% ipython --no-banner

In [1]: import numpy as np

In [2]: np.set_printoptions(suppress=True, linewidth=200)

In [3]: A2 = np.array([[1.5], [-0.5], [0.4], [0.1]])

In [4]: W2 = np.array([[0.2, 1.4, -0.3]])

In [5]: X = A2 @ W2

In [6]: X.round(1) + 0
Out[6]: 
array([[ 0.3,  2.1, -0.4],
       [-0.1, -0.7,  0.2],
       [ 0.1,  0.6, -0.1],
       [ 0. ,  0.1,  0. ]])

In [7]: # rank 1

In [8]: def softmax(z):
   ...:     e = np.exp(z - z.max(axis=-1, keepdims=True))
   ...:     return e / e.sum(axis=-1, keepdims=True)
   ...: 

In [9]: np.round(softmax(X[2]), 1)
Out[9]: array([0.3, 0.5, 0.2])

In [10]: np.round(softmax(X[2] + -3), 1)
Out[10]: array([0.3, 0.5, 0.2])

In [11]: scores = X @ X.T / np.sqrt(3)

In [12]: np.round(softmax(scores + np.triu(np.full(scores.shape, -np.inf), 1)), 1)
Out[12]: 
array([[1. , 0. , 0. , 0. ],
       [0.2, 0.8, 0. , 0. ],
       [0.5, 0.2, 0.3, 0. ],
       [0.3, 0.2, 0.2, 0.2]])

In [13]: r = np.linalg.matrix_rank(X)

In [14]: r
Out[14]: np.int64(1)

In [15]: ns = np.linalg.svd(X)[2][r:].T

In [16]: [int(np.linalg.matrix_rank(np.delete(X, i, axis=0))) for i in range(4)]
Out[16]: [1, 1, 1, 1]

In [17]: np.allclose(X @ ns, 0)
Out[17]: True

In [18]: ns.shape
Out[18]: (3, 2)

In [19]: np.round(ns @ ns.T, 1) + 0
Out[19]: 
array([[ 1. , -0.1,  0. ],
       [-0.1,  0.1,  0.2],
       [ 0. ,  0.2,  1. ]])

In [20]: np.round(X @ ns, 1) + 0
Out[20]: 
array([[0., 0.],
       [0., 0.],
       [0., 0.],
       [0., 0.]])

In [21]: [int(np.linalg.matrix_rank(X[:, :j + 1])) for j in range(3)]
Out[21]: [1, 1, 1]

In [22]: [int(np.linalg.matrix_rank(X[:i])) for i in range(1, len(X) + 1)]
Out[22]: [1, 1, 1, 1]

In [23]: left, sigma, VT = np.linalg.svd(X)

In [24]: evecs = VT[:(sigma > 1e-8).sum()]

In [25]: rng = np.random.default_rng(47)

In [26]: x0 = X[0] + 5 * X[3] + rng.integers(2) * np.eye(3)[2]

In [27]: x0.round(1)
Out[27]: array([ 0.4,  2.8, -0.6])

In [28]: np.linalg.matrix_rank(np.vstack([X, x0]))
Out[28]: np.int64(1)

In [29]: round(np.linalg.norm(x0 - evecs.T @ evecs @ x0), 1)
Out[29]: np.float64(0.0)

In [30]: mat = np.load("layer12.npy")

In [31]: mat
Out[31]: 
array([[0.5, 0. , 0. , 0.5],
       [0. , 1. , 0. , 0. ],
       [0. , 0. , 1. , 0. ],
       [0. , 0. , 0. , 1. ]])

In [32]: # row-stochastic, so 1 is an eigenvalue

In [33]: np.round(np.linalg.matrix_power(mat, 100), 1) + 0
Out[33]: 
array([[0., 0., 0., 1.],
       [0., 1., 0., 0.],
       [0., 0., 1., 0.],
       [0., 0., 0., 1.]])

In [34]: mat.sum(axis=1)
Out[34]: array([1., 1., 1., 1.])

In [35]: np.round(np.linalg.matrix_power(mat, 2), 1)
Out[35]: 
array([[0.2, 0. , 0. , 0.8],
       [0. , 1. , 0. , 0. ],
       [0. , 0. , 1. , 0. ],
       [0. , 0. , 0. , 1. ]])

In [36]: pr = np.eye(4)[0]

In [37]: for _ in range(3):
    ...:     pr = pr @ mat
    ...:     print(pr.round(1))
    ...: 
[0.5 0.  0.  0.5]
[0.2 0.  0.  0.8]
[0.1 0.  0.  0.9]

In [38]: q, Rm = np.linalg.qr(mat)

In [39]: np.trace(q @ q.T)
Out[39]: np.float64(4.0)

In [40]: abs(Rm[0, 0]), round(np.linalg.norm(mat[:, 0]), 1)
Out[40]: (np.float64(0.5), np.float64(0.5))

In [41]: q
Out[41]: 
array([[ 1.,  0.,  0.,  0.],
       [-0.,  1.,  0.,  0.],
       [-0., -0.,  1.,  0.],
       [-0., -0., -0.,  1.]])

In [42]: np.abs(np.diag(Rm))
Out[42]: array([0.5, 1. , 1. , 1. ])

In [43]: M = np.load("run2.npy")

In [44]: M
Out[44]: 
array([[ -0.3,   0.2,   2. ],
       [  0.7,  -0.4,   0.4],
       [ -1.6,   0.3,   1. ],
       [  1.1,  -0.9,  -1.3],
       [  1.6,  -1.4,  -0.6],
       [  1.1,   0.4,   0.2],
       [  1.2,   0.3,   1.4],
       [ -2.6,   0.3,  -0.4],
       [ -1. ,  -0.8,   1.5],
       [  0.6,   2.2,  -0.5],
       [  0.7,   1.4,   0.5],
       [ -0.9,  -0.2,   0.7],
       [ 28. , -10. ,  46. ],
       [  0. ,  -0.1,   1.7]])

In [45]: # row 12 is much longer than the rest

In [46]: cen = M - M.mean(axis=0)

In [47]: left, sigma, VT = np.linalg.svd(cen, full_matrices=False)

In [48]: np.round((sigma ** 2).sum() ** 2 / (sigma ** 4).sum(), 1)
Out[48]: np.float64(1.0)

In [49]: (np.sign(left[:, 0]) == np.sign(left[0, 0])).astype(int)
Out[49]: array([1, 1, 1, 1, 1, 1, 1, 1, 1, 1, 1, 1, 0, 1])

In [50]: np.round(np.linalg.norm(M, 2), 1)
Out[50]: np.float64(54.9)

In [51]: round(np.linalg.norm(M) ** 2 / np.linalg.norm(M, 2) ** 2, 1)
Out[51]: np.float64(1.0)

In [52]: gram = np.cov(M, rowvar=False)

In [53]: np.round(M.std(axis=0), 1)
Out[53]: array([ 7.3,  2.7, 11.8])

In [54]: np.round(np.polyfit(M[:, 0], M[:, 2], 1), 1)
Out[54]: array([1.6, 0.5])

In [55]: np.argwhere(np.triu(np.abs(np.corrcoef(M.T)) > 0.8, 1))
Out[55]: 
array([[0, 1],
       [0, 2],
       [1, 2]])

In [56]: np.round(np.linalg.eigvalsh(gram)[::-1], 1)
Out[56]: array([211.8,   1.6,   0.8])

In [57]: z = rng.permutation(3)

In [58]: A2 = M[:, z] * rng.choice([-1, 1], 3)

In [59]: A2
Out[59]: 
array([[  0.3,  -2. ,  -0.2],
       [ -0.7,  -0.4,   0.4],
       [  1.6,  -1. ,  -0.3],
       [ -1.1,   1.3,   0.9],
       [ -1.6,   0.6,   1.4],
       [ -1.1,  -0.2,  -0.4],
       [ -1.2,  -1.4,  -0.3],
       [  2.6,   0.4,  -0.3],
       [  1. ,  -1.5,   0.8],
       [ -0.6,   0.5,  -2.2],
       [ -0.7,  -0.5,  -1.4],
       [  0.9,  -0.7,   0.2],
       [-28. , -46. ,  10. ],
       [ -0. ,  -1.7,   0.1]])

In [60]: left, _, VT = np.linalg.svd(M.T @ A2)

In [61]: np.round(left @ VT, 1) + 0
Out[61]: 
array([[-1.,  0.,  0.],
       [ 0.,  0., -1.],
       [ 0., -1.,  0.]])

In [62]: z
Out[62]: array([0, 2, 1])

In [63]: E = np.loadtxt("arr.csv", delimiter=",")

In [64]: E
Out[64]: 
array([[0., 0., 0., 1.],
       [0., 0., 1., 0.],
       [0., 1., 0., 0.],
       [1., 0., 0., 0.]])

In [65]: # rows sum to 1

In [66]: np.trace(E)
Out[66]: np.float64(0.0)

In [67]: (E + E.T) / 2
Out[67]: 
array([[0., 0., 0., 1.],
       [0., 0., 1., 0.],
       [0., 1., 0., 0.],
       [1., 0., 0., 0.]])

In [68]: E @ E
Out[68]: 
array([[1., 0., 0., 0.],
       [0., 1., 0., 0.],
       [0., 0., 1., 0.],
       [0., 0., 0., 1.]])

In [69]: [round(float(np.linalg.det(E[:i, :i])), 2) + 0 for i in range(1, 5)]
Out[69]: [0.0, 0.0, 0.0, 1.0]

In [70]: ev, evecs = np.linalg.eigh(E)

In [71]: np.round(evecs @ np.diag(ev) @ evecs.T, 1) + 0
Out[71]: 
array([[0., 0., 0., 1.],
       [0., 0., 1., 0.],
       [0., 1., 0., 0.],
       [1., 0., 0., 0.]])

In [72]: np.unique(ev.round(6) + 0, return_counts=True)[1]
Out[72]: array([2, 2])

In [73]: ev.sum(), np.trace(E)
Out[73]: (np.float64(0.0), np.float64(0.0))

In [74]: np.round(np.linalg.eigvalsh(E + -2 * np.eye(4)), 1)
Out[74]: array([-3., -3., -1., -1.])

In [75]: ev
Out[75]: array([-1., -1.,  1.,  1.])

In [76]: np.round(np.linalg.svd(E, compute_uv=False), 1)
Out[76]: array([1., 1., 1., 1.])

In [77]: np.round(np.linalg.eigvalsh(E @ E), 1)
Out[77]: array([1., 1., 1., 1.])

In [78]: np.round(evecs.T @ evecs, 1) + 0
Out[78]: 
array([[1., 0., 0., 0.],
       [0., 1., 0., 0.],
       [0., 0., 1., 0.],
       [0., 0., 0., 1.]])

In [79]: r0 = np.array([-1, 2, 5, -2])

In [80]: A2 = E + np.outer(r0, np.eye(4)[2])

In [81]: np.linalg.matrix_rank(A2 - E)
Out[81]: np.int64(1)

In [82]: A2
Out[82]: 
array([[ 0.,  0., -1.,  1.],
       [ 0.,  0.,  3.,  0.],
       [ 0.,  1.,  5.,  0.],
       [ 1.,  0., -2.,  0.]])

In [83]: round(np.linalg.det(A2) / np.linalg.det(E), 1), round(float(1 + np.linalg.solve(E, r0)[2]), 1)
Out[83]: (np.float64(3.0), 3.0)

In [84]: W2 = np.array([[1.6, 0.1, -0.2], [0.0, 0.9, 0.0]])

In [85]: F = np.array([[-2, 0],
    ...:     [5, -1],
    ...:     [9, 8],
    ...:     [-7, 5],
    ...:     [-1, -8],
    ...:     [7, 2],
    ...:     [-4, 0],
    ...:     [-8, -3],
    ...:     [-6, -9],
    ...:     [-5, -7],
    ...:     [8, 3],
    ...:     [-6, -5],
    ...:     [-9, -3],
    ...:     [7, 3],
    ...:     [-4, 9],
    ...:     [-6, 9],
    ...:     [-3, -9],
    ...:     [-5, -3],
    ...:     [-6, -2]]) @ W2 + 0.3 * rng.normal(size=(19, 3))

In [86]: F.round(1) + 0
Out[86]: 
array([[ -3.6,  -0.4,   0.2],
       [  7.9,  -0.5,  -1.3],
       [ 14.4,   8.3,  -1.7],
       [-10.9,   4.3,   1.2],
       [ -1.1,  -7.6,   0.2],
       [ 11.5,   2.9,  -1.2],
       [ -6.2,   0. ,   0.8],
       [-12.6,  -3.7,   1.1],
       [-10.2,  -8.2,   1.4],
       [ -8.2,  -7. ,   0.8],
       [ 12.4,   3.2,  -1.7],
       [ -9.3,  -5. ,   0.7],
       [-14.1,  -3.3,   1.8],
       [ 11.2,   3.5,  -1.4],
       [ -6.6,   8.3,   1.1],
       [ -9.5,   7.3,   0.9],
       [ -4.5,  -8.3,   0.8],
       [ -8.3,  -3.2,   0.6],
       [ -9.7,  -2.4,   1.6]])

In [87]: x0 = np.array([-2, 4, 4])

In [88]: h = np.maximum(F @ x0, 0)

In [89]: np.round(np.maximum(F @ (3 * x0), 0), 1)
Out[89]: array([ 18.6,   0. ,   0. , 132.3,   0. ,   0. ,  47. ,  44.7,   0. ,   0. ,   0. ,   4.3,  66.3,   0. , 151.6, 154.3,   0. ,  19.2,  48.7])

In [90]: h.round(1)
Out[90]: array([ 6.2,  0. ,  0. , 44.1,  0. ,  0. , 15.7, 14.9,  0. ,  0. ,  0. ,  1.4, 22.1,  0. , 50.5, 51.4,  0. ,  6.4, 16.2])

In [91]: np.round(np.maximum(F @ x0, 0) - np.maximum(-F @ x0, 0), 1)
Out[91]: array([  6.2, -22.6,  -2.6,  44.1, -27.5, -16.1,  15.7,  14.9,  -6.9,  -8.4, -18.9,   1.4,  22.1, -13.7,  50.5,  51.4, -21.2,   6.4,  16.2])

In [92]: W2 = F[[13, 6]].astype(float)

In [93]: for _ in range(3):
    ...:     z = np.linalg.norm(F[:, None] - W2, axis=-1).argmin(axis=1)
    ...:     W2 = np.array([F[z == j].mean(axis=0) for j in range(2)])
    ...: 

In [94]: z
Out[94]: array([1, 0, 0, 1, 1, 0, 1, 1, 1, 1, 0, 1, 1, 0, 1, 1, 1, 1, 1])

In [95]: np.abs(W2[1] - W2[0]).argmax()
Out[95]: np.int64(0)

In [96]: W2.round(1)
Out[96]: 
array([[11.5,  3.5, -1.5],
       [-8.2, -2.1,  0.9]])

In [97]: K = np.load("dump.npy")

In [98]: K.round(1) + 0
Out[98]: 
array([[-2.7, -3.5,  2.3],
       [ 3.5,  3.6,  0.4],
       [-3.5, -3.2, -1.5],
       [ 2.7,  3.6, -2.2],
       [-2.9, -2. , -3.6],
       [ 0. , -1.5,  4.8],
       [-3.5, -3.5, -0.8],
       [-0.7,  0.8, -4.9],
       [-1.4, -2.7,  4. ],
       [ 3.3,  3.7, -0.6],
       [-0.3, -1.7,  4.7],
       [ 3.5,  3.4,  1. ],
       [ 2.4,  3.4, -2.8],
       [-1.6, -2.9,  3.8],
       [ 1.7,  2.9, -3.7],
       [-3.5, -3.2, -1.5],
       [-1.8, -0.5, -4.6],
       [ 3.5,  3.2,  1.7],
       [-2.7, -1.7, -3.9],
       [-1. , -2.3,  4.3]])

In [99]: np.linalg.cond(K) > 100
Out[99]: np.True_

In [100]: np.argsort(-np.linalg.norm(K, axis=0).round(6), kind="stable")[:3]
Out[100]: array([2, 1, 0])

In [101]: [round(float(x), 1) for x in np.linalg.svd(K, compute_uv=False)[:3]]
Out[101]: [17.1, 14.4, 0.0]
